% python3 -q
>>> import numpy as np
>>> from numpy import linalg as LA
>>> np.set_printoptions(precision=3, suppress=True, linewidth=200)
>>> A = np.diag(np.array([-2, -8, 7, 9, -4, -7, -9, -2, -5, -6, -4, -4]))
>>> A
array([[-2,  0,  0,  0,  0,  0,  0,  0,  0,  0,  0,  0],
       [ 0, -8,  0,  0,  0,  0,  0,  0,  0,  0,  0,  0],
       [ 0,  0,  7,  0,  0,  0,  0,  0,  0,  0,  0,  0],
       [ 0,  0,  0,  9,  0,  0,  0,  0,  0,  0,  0,  0],
       [ 0,  0,  0,  0, -4,  0,  0,  0,  0,  0,  0,  0],
       [ 0,  0,  0,  0,  0, -7,  0,  0,  0,  0,  0,  0],
       [ 0,  0,  0,  0,  0,  0, -9,  0,  0,  0,  0,  0],
       [ 0,  0,  0,  0,  0,  0,  0, -2,  0,  0,  0,  0],
       [ 0,  0,  0,  0,  0,  0,  0,  0, -5,  0,  0,  0],
       [ 0,  0,  0,  0,  0,  0,  0,  0,  0, -6,  0,  0],
       [ 0,  0,  0,  0,  0,  0,  0,  0,  0,  0, -4,  0],
       [ 0,  0,  0,  0,  0,  0,  0,  0,  0,  0,  0, -4]])
>>> A @ A.T
array([[ 4,  0,  0,  0,  0,  0,  0,  0,  0,  0,  0,  0],
       [ 0, 64,  0,  0,  0,  0,  0,  0,  0,  0,  0,  0],
       [ 0,  0, 49,  0,  0,  0,  0,  0,  0,  0,  0,  0],
       [ 0,  0,  0, 81,  0,  0,  0,  0,  0,  0,  0,  0],
       [ 0,  0,  0,  0, 16,  0,  0,  0,  0,  0,  0,  0],
       [ 0,  0,  0,  0,  0, 49,  0,  0,  0,  0,  0,  0],
       [ 0,  0,  0,  0,  0,  0, 81,  0,  0,  0,  0,  0],
       [ 0,  0,  0,  0,  0,  0,  0,  4,  0,  0,  0,  0],
       [ 0,  0,  0,  0,  0,  0,  0,  0, 25,  0,  0,  0],
       [ 0,  0,  0,  0,  0,  0,  0,  0,  0, 36,  0,  0],
       [ 0,  0,  0,  0,  0,  0,  0,  0,  0,  0, 16,  0],
       [ 0,  0,  0,  0,  0,  0,  0,  0,  0,  0,  0, 16]])
>>> LA.svd(A, compute_uv=False)
array([9., 9., 8., 7., 7., 6., 5., 4., 4., 4., 2., 2.])
>>> out = A / np.sqrt((A ** 2).mean(axis=1, keepdims=True))
>>> LA.matrix_rank(out) == LA.matrix_rank(A)
np.True_
>>> LA.matrix_rank(A - A.mean(axis=1, keepdims=True))
np.int64(11)
>>> (LA.matrix_power((A != 0) + (A.T != 0) + np.eye(12), 12) > 0).astype(int)
array([[1, 0, 0, 0, 0, 0, 0, 0, 0, 0, 0, 0],
       [0, 1, 0, 0, 0, 0, 0, 0, 0, 0, 0, 0],
       [0, 0, 1, 0, 0, 0, 0, 0, 0, 0, 0, 0],
       [0, 0, 0, 1, 0, 0, 0, 0, 0, 0, 0, 0],
       [0, 0, 0, 0, 1, 0, 0, 0, 0, 0, 0, 0],
       [0, 0, 0, 0, 0, 1, 0, 0, 0, 0, 0, 0],
       [0, 0, 0, 0, 0, 0, 1, 0, 0, 0, 0, 0],
       [0, 0, 0, 0, 0, 0, 0, 1, 0, 0, 0, 0],
       [0, 0, 0, 0, 0, 0, 0, 0, 1, 0, 0, 0],
       [0, 0, 0, 0, 0, 0, 0, 0, 0, 1, 0, 0],
       [0, 0, 0, 0, 0, 0, 0, 0, 0, 0, 1, 0],
       [0, 0, 0, 0, 0, 0, 0, 0, 0, 0, 0, 1]])
>>> A @ A
array([[ 4,  0,  0,  0,  0,  0,  0,  0,  0,  0,  0,  0],
       [ 0, 64,  0,  0,  0,  0,  0,  0,  0,  0,  0,  0],
       [ 0,  0, 49,  0,  0,  0,  0,  0,  0,  0,  0,  0],
       [ 0,  0,  0, 81,  0,  0,  0,  0,  0,  0,  0,  0],
       [ 0,  0,  0,  0, 16,  0,  0,  0,  0,  0,  0,  0],
       [ 0,  0,  0,  0,  0, 49,  0,  0,  0,  0,  0,  0],
       [ 0,  0,  0,  0,  0,  0, 81,  0,  0,  0,  0,  0],
       [ 0,  0,  0,  0,  0,  0,  0,  4,  0,  0,  0,  0],
       [ 0,  0,  0,  0,  0,  0,  0,  0, 25,  0,  0,  0],
       [ 0,  0,  0,  0,  0,  0,  0,  0,  0, 36,  0,  0],
       [ 0,  0,  0,  0,  0,  0,  0,  0,  0,  0, 16,  0],
       [ 0,  0,  0,  0,  0,  0,  0,  0,  0,  0,  0, 16]])
>>> np.sort(LA.eigvals(A).real)
array([-9., -8., -7., -6., -5., -4., -4., -4., -2., -2.,  7.,  9.])
>>> np.flatnonzero(LA.matrix_power((A != 0) + (A.T != 0) + np.eye(12), 12)[2])
array([2])
>>> W0 = np.array([[1, 1, -1, -1, -1, -1, 1, 1],
...     [1, -1, -1, 1, -1, 1, 1, -1],
...     [1, 1, 1, 1, 1, 1, 1, 1],
...     [1, -1, 1, -1, -1, 1, -1, 1],
...     [1, 1, 1, 1, -1, -1, -1, -1],
...     [1, 1, -1, -1, 1, 1, -1, -1],
...     [1, -1, 1, -1, 1, -1, 1, -1],
...     [1, -1, -1, 1, 1, -1, -1, 1]])
>>> W0 @ W0
array([[ 0, -4, -4,  0,  0, -4,  4,  0],
       [ 0,  0,  0, -8,  0,  0,  0,  0],
       [ 8,  0,  0,  0,  0,  0,  0,  0],
       [ 0,  4, -4,  0,  4,  0,  0,  4],
       [ 0,  0,  0,  0, -4,  4,  4,  4],
       [ 0,  4, -4,  0, -4,  0,  0, -4],
       [ 0,  4,  4,  0,  0, -4,  4,  0],
       [ 0,  0,  0,  0, -4, -4, -4,  4]])
>>> round(np.abs(LA.eigvals(W0)).max(), 3)
np.float64(2.828)
>>> np.trace(W0)
np.int64(2)
>>> m1 = np.loadtxt("a.csv", delimiter=",")
>>> m1
array([[ -3.,  -3.,  -3.,  -3.,  -3.,  -3.,  -3.],
       [ -3.,  -6.,  -6.,  -6.,  -6.,  -6.,  -6.],
       [ -3.,  -6.,  -9.,  -9.,  -9.,  -9.,  -9.],
       [ -3.,  -6.,  -9., -12., -12., -12., -12.],
       [ -3.,  -6.,  -9., -12., -15., -15., -15.],
       [ -3.,  -6.,  -9., -12., -15., -18., -18.],
       [ -3.,  -6.,  -9., -12., -15., -18., -21.]])
>>> # symmetric, so the eigenvalues are real
>>> vec = np.array([0, 5, 2, 5, 2, 3, 1])
>>> y = m1 @ vec
>>> coef, lr = np.zeros(7), 1 / LA.norm(m1, 2) ** 2
>>> for i in range(8):
...     coef -= lr * m1.T @ (m1 @ coef - y)
...     if i % 2 == 0: print(i, round(LA.norm(m1 @ coef - y), 3))
... 
0 27.742
2 27.03
4 26.337
6 25.662
>>> np.round(LA.cond(m1), 3)
np.float64(87.567)
>>> coef
array([0.796, 1.531, 2.133, 2.59 , 2.89 , 3.065, 3.138])
>>> data = np.load("arr.npy")
>>> data
array([[-1.703, -0.045,  0.572,  0.843, -1.161,  0.257, -0.408],
       [-0.045, -1.478,  0.735, -0.08 , -0.365,  0.263, -0.395],
       [ 0.572,  0.735, -1.195,  0.279, -0.474,  0.431, -1.063],
       [ 0.843, -0.08 ,  0.279,  0.31 ,  0.633, -0.831, -0.276],
       [-1.161, -0.365, -0.474,  0.633, -1.072, -0.581,  0.375],
       [ 0.257,  0.263,  0.431, -0.831, -0.581, -1.637,  0.117],
       [-0.408, -0.395, -1.063, -0.276,  0.375,  0.117, -2.226]])
>>> w, V = LA.eigh(data)
>>> (w > 1e-8).sum(), (w < -1e-8).sum()
(np.int64(2), np.int64(5))
>>> w
array([-3.001, -3.   , -2.   , -1.999, -1.   ,  0.999,  1.   ])
>>> O, V = LA.qr(data[:, :6])[0], LA.qr(data[:, 6:])[0]
>>> s = LA.svd(O.T @ V, compute_uv=False)
>>> s
array([0.694])
>>> Uu, s, Vh = LA.svd(data, full_matrices=False)
>>> np.cumsum(s ** 2) / np.sum(s ** 2)
array([0.31 , 0.621, 0.759, 0.897, 0.931, 0.966, 1.   ])
>>> np.round(Uu.T @ data @ Vh.T, 3) + 0
array([[3.001, 0.   , 0.   , 0.   , 0.   , 0.   , 0.   ],
       [0.   , 3.   , 0.   , 0.   , 0.   , 0.   , 0.   ],
       [0.   , 0.   , 2.   , 0.   , 0.   , 0.   , 0.   ],
       [0.   , 0.   , 0.   , 1.999, 0.   , 0.   , 0.   ],
       [0.   , 0.   , 0.   , 0.   , 1.   , 0.   , 0.   ],
       [0.   , 0.   , 0.   , 0.   , 0.   , 1.   , 0.   ],
       [0.   , 0.   , 0.   , 0.   , 0.   , 0.   , 0.999]])
>>> feats = np.load("mat.npy")
>>> feats
array([[-3., -1.,  1.,  3., -1., -2.,  2.,  1.,  2.,  3.,  1.],
       [-1.,  0.,  0., -2., -1.,  0.,  0.,  1.,  3.,  2.,  0.],
       [ 0., -2., -2.,  1., -2.,  3., -3., -1.,  0.,  1.,  1.],
       [ 0., -2.,  2.,  2.,  1.,  1.,  0.,  0.,  1.,  0.,  1.],
       [-2.,  0.,  2.,  0., -1., -3., -1.,  2., -2.,  3.,  0.],
       [ 1., -1.,  0., -2., -2.,  3., -3.,  2., -2.,  2.,  1.],
       [ 3., -2.,  2., -3.,  1.,  3.,  1., -2., -2.,  0., -1.],
       [-2., -3., -2.,  2.,  1., -1.,  3.,  0., -3.,  1.,  3.],
       [-1.,  0., -3., -2., -2.,  0., -1., -3., -2.,  0.,  0.],
       [ 1., -1.,  2.,  0., -1.,  3., -1., -2., -3., -1.,  0.],
       [ 0.,  0.,  0.,  0.,  0.,  0.,  0.,  0.,  0.,  0.,  3.]])
>>> u = np.array([2, 2, -2, 2, 0, 2, 0, 1, 0, 1, 2])
>>> out = feats + np.outer(u, np.eye(11)[6])
>>> LA.matrix_rank(out - feats)
np.int64(1)
>>> LA.matrix_rank(LA.inv(out) - LA.inv(feats), tol=1e-8)
np.int64(1)
>>> out
array([[-3., -1.,  1.,  3., -1., -2.,  4.,  1.,  2.,  3.,  1.],
       [-1.,  0.,  0., -2., -1.,  0.,  2.,  1.,  3.,  2.,  0.],
       [ 0., -2., -2.,  1., -2.,  3., -5., -1.,  0.,  1.,  1.],
       [ 0., -2.,  2.,  2.,  1.,  1.,  2.,  0.,  1.,  0.,  1.],
       [-2.,  0.,  2.,  0., -1., -3., -1.,  2., -2.,  3.,  0.],
       [ 1., -1.,  0., -2., -2.,  3., -1.,  2., -2.,  2.,  1.],
       [ 3., -2.,  2., -3.,  1.,  3.,  1., -2., -2.,  0., -1.],
       [-2., -3., -2.,  2.,  1., -1.,  4.,  0., -3.,  1.,  3.],
       [-1.,  0., -3., -2., -2.,  0., -1., -3., -2.,  0.,  0.],
       [ 1., -1.,  2.,  0., -1.,  3.,  0., -2., -3., -1.,  0.],
       [ 0.,  0.,  0.,  0.,  0.,  0.,  2.,  0.,  0.,  0.,  3.]])
>>> round(float(LA.det(out) / LA.det(feats)), 3), round(1 + LA.solve(feats, u)[6], 3)
(4.498, np.float64(4.498))
>>> vec = np.array([9, 8, 2, 1, 7, 9, 2, 7, 7, 4, 4])
>>> y = feats @ vec
>>> coef, lr = np.zeros(11), 1 / LA.norm(feats, 2) ** 2
>>> for i in range(30):
...     coef -= lr * feats.T @ (feats @ coef - y)
...     if i % 10 == 0: print(i, round(LA.norm(feats @ coef - y), 3))
... 
0 64.404
10 12.788
20 7.673
>>> coef
array([ 7.866,  2.049,  2.864, -1.167,  4.34 ,  6.094,  0.959,  8.862,  8.079, -1.484,  3.421])
